% ipython --no-banner

In [1]: import numpy as np

In [2]: np.set_printoptions(precision=2, suppress=True, linewidth=120)

In [3]: def rnd(a):
   ...:     return np.round(a, 2) + 0
   ...: 

In [4]: other = np.array([[2, 1, 0, 0], [3, 1, 2, 0], [2, 0, 0, 3], [0, 3, 0, 1]])

In [5]: cent = np.array([[1, -2], [3, 1]])

In [6]: K = np.block([[other, np.array([[1, 2], [0, 2], [2, 4], [3, 4]])], [np.zeros((2, 4)), cent]])

In [7]: K
Out[7]: 
array([[ 2.,  1.,  0.,  0.,  1.,  2.],
       [ 3.,  1.,  2.,  0.,  0.,  2.],
       [ 2.,  0.,  0.,  3.,  2.,  4.],
       [ 0.,  3.,  0.,  1.,  3.,  4.],
       [ 0.,  0.,  0.,  0.,  1., -2.],
       [ 0.,  0.,  0.,  0.,  3.,  1.]])

In [8]: gram = K.T @ K

In [9]: np.trace(gram), (K ** 2).sum()
Out[9]: (np.float64(111.0), np.float64(111.0))

In [10]: rnd(np.linalg.svd(K, compute_uv=False) ** 2)
Out[10]: array([78.62, 16.09,  7.96,  6.  ,  1.38,  0.94])

In [11]: Q, Rm = np.linalg.qr(K)

In [12]: rnd(np.trace(Q @ Q.T))
Out[12]: np.float64(6.0)

In [13]: rnd(abs(Rm[0, 0])), rnd(np.linalg.norm(K[:, 0]))
Out[13]: (np.float64(4.12), np.float64(4.12))

In [14]: rnd(Q.T @ Q)
Out[14]: 
array([[1., 0., 0., 0., 0., 0.],
       [0., 1., 0., 0., 0., 0.],
       [0., 0., 1., 0., 0., 0.],
       [0., 0., 0., 1., 0., 0.],
       [0., 0., 0., 0., 1., 0.],
       [0., 0., 0., 0., 0., 1.]])

In [15]: Q.shape, Rm.shape
Out[15]: ((6, 6), (6, 6))

In [16]: vec = np.array([-2, -3, -1, -1, 2, 1])

In [17]: (K @ vec).argmax()
Out[17]: np.int64(5)

In [18]: (K * vec).sum(axis=1)
Out[18]: array([-3., -9.,  1.,  0.,  0.,  7.])

In [19]: np.linalg.norm(K @ vec) <= np.linalg.norm(K, 2) * np.linalg.norm(vec) + 1e-9
Out[19]: np.True_

In [20]: other = np.linalg.inv(K)

In [21]: (np.abs(other) > 1e-9).astype(int)
Out[21]: 
array([[1, 0, 1, 1, 1, 1],
       [1, 0, 1, 1, 1, 1],
       [1, 1, 1, 1, 1, 1],
       [1, 0, 1, 1, 1, 1],
       [0, 0, 0, 0, 1, 1],
       [0, 0, 0, 0, 1, 1]])

In [22]: rnd(np.linalg.inv(other))
Out[22]: 
array([[ 2.,  1.,  0.,  0.,  1.,  2.],
       [ 3.,  1.,  2.,  0.,  0.,  2.],
       [ 2.,  0.,  0.,  3.,  2.,  4.],
       [ 0.,  3.,  0.,  1.,  3.,  4.],
       [ 0.,  0.,  0.,  0.,  1., -2.],
       [ 0.,  0.,  0.,  0.,  3.,  1.]])

In [23]: np.allclose(other, K.T)
Out[23]: False

In [24]: rnd(np.linalg.slogdet(K)[0])
Out[24]: np.float64(1.0)

In [25]: u = np.array([-5, -2, 6, 8, 0, 7])

In [26]: other = K + np.outer(u, np.eye(6)[5])

In [27]: np.linalg.matrix_rank(np.linalg.inv(other) - np.linalg.inv(K), tol=1e-8)
Out[27]: np.int64(1)

In [28]: other
Out[28]: 
array([[ 2.,  1.,  0.,  0.,  1., -3.],
       [ 3.,  1.,  2.,  0.,  0.,  0.],
       [ 2.,  0.,  0.,  3.,  2., 10.],
       [ 0.,  3.,  0.,  1.,  3., 12.],
       [ 0.,  0.,  0.,  0.,  1., -2.],
       [ 0.,  0.,  0.,  0.,  3.,  8.]])

In [29]: F = np.loadtxt("case13.csv", delimiter=",")

In [30]: rnd(F)
Out[30]: 
array([[-0.07, -0.27,  0.24,  0.04,  0.03, -0.73,  0.25],
       [-0.14, -0.35, -0.28,  0.34,  0.13,  0.13,  0.23],
       [-0.24, -0.13, -0.15, -0.36,  0.26, -0.24, -0.24],
       [ 0.03, -0.12,  0.2 , -0.21,  0.  ,  0.38,  0.42],
       [-0.24,  0.33, -0.44,  0.43, -0.39, -0.19,  0.15],
       [ 0.34, -0.33,  0.23,  0.  , -0.71, -0.01, -0.16],
       [-0.27,  0.04,  0.2 ,  0.13,  0.08,  0.11, -0.68],
       [ 0.34,  0.04,  0.04, -0.01,  0.1 ,  0.2 ,  0.1 ],
       [-0.2 , -0.52, -0.14, -0.04,  0.17,  0.09,  0.14],
       [-0.14, -0.49, -0.06,  0.35, -0.1 ,  0.21, -0.24],
       [-0.37,  0.17,  0.67,  0.38,  0.08,  0.11,  0.21],
       [-0.58,  0.06, -0.08, -0.45, -0.4 ,  0.22,  0.13],
       [ 0.17,  0.14, -0.2 ,  0.18,  0.19,  0.21,  0.  ]])

In [31]: K @ K
Out[31]: 
array([[ 7.,  3.,  2.,  0.,  9.,  6.],
       [13.,  4.,  2.,  6., 13., 18.],
       [ 4., 11.,  0.,  3., 25., 16.],
       [ 9.,  6.,  6.,  1., 18.,  8.],
       [ 0.,  0.,  0.,  0., -5., -4.],
       [ 0.,  0.,  0.,  0.,  6., -5.]])

In [32]: rnd(np.linalg.det(K))
Out[32]: np.float64(280.0)

In [33]: np.allclose(K @ K.T, K.T @ K)
Out[33]: False
